In [1]: import numpy as np

In [2]: np.set_printoptions(precision=3, suppress=True, linewidth=120, legacy="1.25")

In [3]: rnd = lambda a: np.round(a, 3) + 0

In [4]: out = np.array([[0, 0], [2, 2]])

In [5]: cent = np.array([[5, 4], [2, -3]])

In [6]: X = np.kron(out, cent)

In [7]: print(X)
[[ 0  0  0  0]
 [ 0  0  0  0]
 [10  8 10  8]
 [ 4 -6  4 -6]]

In [8]: out = np.array([[3, 0], [3, 2]])

In [9]: cent = np.kron(out, X)

In [10]: print(np.linalg.matrix_rank(cent))
4

In [11]: print(rnd(np.linalg.norm(cent, 2)), rnd(np.linalg.norm(out, 2) * np.linalg.norm(X, 2)))
81.578 81.578

In [12]: print(cent.shape)
(8, 8)

In [13]: m1 = np.array([[-3, -3, -3, 0],
    ...:     [0, 0, -1, 0],
    ...:     [0, -1, 2, 0],
    ...:     [0, -3, 3, 0],
    ...:     [2, 0, 1, -3],
    ...:     [1, -2, 2, -2]])

In [14]: m1[5] = m1[3]

In [15]: print(m1)
[[-3 -3 -3  0]
 [ 0  0 -1  0]
 [ 0 -1  2  0]
 [ 0 -3  3  0]
 [ 2  0  1 -3]
 [ 0 -3  3  0]]

In [16]: proj = m1 @ np.linalg.solve(m1.T @ m1, m1.T)

In [17]: print(rnd(np.linalg.eigvalsh(proj)))
[0. 0. 1. 1. 1. 1.]

In [18]: print(rnd(np.diag(proj)))
[1.    0.514 0.514 0.486 1.    0.486]

In [19]: print(rnd((np.eye(6) - proj) @ m1))
[[0. 0. 0. 0.]
 [0. 0. 0. 0.]
 [0. 0. 0. 0.]
 [0. 0. 0. 0.]
 [0. 0. 0. 0.]
 [0. 0. 0. 0.]]

In [20]: print(rnd(np.trace(proj)))
4.0
